$ python3 -q
>>> import numpy as np
>>> from numpy import linalg as LA
>>> np.set_printoptions(precision=3, suppress=True, linewidth=160)
>>> def tidy(a):
...     return np.round(a, 3) + 0
... 
>>> J = np.load("case9.npy")
>>> J
array([[ 1,  1,  1,  1, -1, -1, -1, -1],
       [ 1,  1, -1, -1,  1,  1, -1, -1],
       [ 1,  1, -1, -1, -1, -1,  1,  1],
       [ 1, -1, -1,  1, -1,  1,  1, -1],
       [ 1,  1,  1,  1,  1,  1,  1,  1]])
>>> B = J / LA.norm(J, axis=1, keepdims=True)
>>> G = B @ B.T
>>> np.argwhere(np.triu(np.abs(G) > 0.95, 1))
array([], shape=(0, 2), dtype=int64)
>>> tidy(LA.norm(B, axis=1))
array([1., 1., 1., 1., 1.])
>>> (G - 2 * np.eye(5)).round(6).argmax(axis=1)
array([1, 0, 0, 0, 0])
>>> (np.abs(G) > 0.9).astype(int)
array([[1, 0, 0, 0, 0],
       [0, 1, 0, 0, 0],
       [0, 0, 1, 0, 0],
       [0, 0, 0, 1, 0],
       [0, 0, 0, 0, 1]])
>>> def softmax(z):
...     e = np.exp(z - z.max(axis=-1, keepdims=True))
...     return e / e.sum(axis=-1, keepdims=True)
... 
>>> tidy(softmax(J).sum(axis=1))
array([1., 1., 1., 1., 1.])
>>> tidy(softmax(J[2] + 3))
array([0.22, 0.22, 0.03, 0.03, 0.03, 0.03, 0.22, 0.22])
>>> scores = J @ J.T / np.sqrt(8)
>>> tidy(softmax(scores)[2] @ J)
array([ 1.   ,  0.904, -0.809, -0.713, -0.809, -0.713,  0.809,  0.713])
>>> softmax(scores).round(6).argmax(axis=1)
array([0, 1, 2, 3, 4])
>>> tidy(softmax(scores))
array([[0.809, 0.048, 0.048, 0.048, 0.048],
       [0.048, 0.809, 0.048, 0.048, 0.048],
       [0.048, 0.048, 0.809, 0.048, 0.048],
       [0.048, 0.048, 0.048, 0.809, 0.048],
       [0.048, 0.048, 0.048, 0.048, 0.809]])
>>> vec = np.array([-2, -1, 1, -1, -1, 2, 1, -2])
>>> h1 = np.maximum(J @ vec, 0)
>>> J.T @ h1
array([ 3, -3, -3,  3, -3,  3,  3, -3])
>>> np.flatnonzero(h1 > 1e-9)
array([3])
>>> np.maximum(J @ vec, 0) - np.maximum(-J @ vec, 0)
array([-3, -1, -5,  3, -3])
>>> h1
array([0, 0, 0, 3, 0])
>>> np.maximum(J @ (3 * vec), 0)
array([0, 0, 0, 9, 0])
>>> tidy(LA.norm(J, "nuc"))
np.float64(14.142)
>>> tidy(LA.norm(J[0] - J[2]))
np.float64(4.0)
>>> tidy(LA.norm(J, 2))
np.float64(2.828)
>>> tidy(LA.norm(J, axis=1))
array([2.828, 2.828, 2.828, 2.828, 2.828])
>>> rng = np.random.default_rng(539)
>>> B = J + rng.integers(-2, 3, (5, 4)) @ rng.integers(-2, 3, (4, 8))
>>> B
array([[-1,  2, -6,  2,  0, -3, -6,  2],
       [ 7, -2,  4, -2,  1,  5,  5, -4],
       [ 5,  1,  7, -1, -5,  1,  9,  1],
       [ 5, -6,  0,  5,  1,  4,  6, -9],
       [ 5,  0,  4,  6, -3,  2,  9,  0]])
>>> np.abs(B - J).sum(axis=1)
array([22, 28, 26, 32, 27])
>>> mat = -2 * np.eye(10) + np.ones((10, 10))
>>> mat
array([[-1.,  1.,  1.,  1.,  1.,  1.,  1.,  1.,  1.,  1.],
       [ 1., -1.,  1.,  1.,  1.,  1.,  1.,  1.,  1.,  1.],
       [ 1.,  1., -1.,  1.,  1.,  1.,  1.,  1.,  1.,  1.],
       [ 1.,  1.,  1., -1.,  1.,  1.,  1.,  1.,  1.,  1.],
       [ 1.,  1.,  1.,  1., -1.,  1.,  1.,  1.,  1.,  1.],
       [ 1.,  1.,  1.,  1.,  1., -1.,  1.,  1.,  1.,  1.],
       [ 1.,  1.,  1.,  1.,  1.,  1., -1.,  1.,  1.,  1.],
       [ 1.,  1.,  1.,  1.,  1.,  1.,  1., -1.,  1.,  1.],
       [ 1.,  1.,  1.,  1.,  1.,  1.,  1.,  1., -1.,  1.],
       [ 1.,  1.,  1.,  1.,  1.,  1.,  1.,  1.,  1., -1.]])
>>> W1 = np.array([[0, 0, -2],
...     [-1, -2, -2],
...     [2, 0, 0],
...     [2, 2, 1],
...     [2, 2, 2],
...     [1, -2, -1],
...     [2, -2, -2],
...     [0, 2, -1],
...     [-2, 0, -1],
...     [0, 2, 1]])
>>> coef = np.array([-4, -2, -5])
>>> act = np.maximum(mat @ W1 + coef, 0)
>>> (act > 0).mean(axis=0)
array([0.5, 0.3, 0. ])
>>> LA.matrix_rank(act)
np.int64(2)
>>> (act > 0).astype(int)
array([[1, 0, 0],
       [1, 1, 0],
       [0, 0, 0],
       [0, 0, 0],
       [0, 0, 0],
       [0, 1, 0],
       [0, 1, 0],
       [1, 0, 0],
       [1, 0, 0],
       [1, 0, 0]])
>>> Z = np.array([[2, 3, 1], [2, 3, 1], [0, 0, 3]])
>>> act @ Z
array([[ 4.,  6.,  2.],
       [16., 24.,  8.],
       [ 0.,  0.,  0.],
       [ 0.,  0.,  0.],
       [ 0.,  0.,  0.],
       [ 8., 12.,  4.],
       [ 8., 12.,  4.],
       [ 4.,  6.,  2.],
       [12., 18.,  6.],
       [ 4.,  6.,  2.]])
>>> (act @ Z).round(6).argmax(axis=1)
array([1, 1, 0, 0, 0, 1, 1, 1, 1, 1])
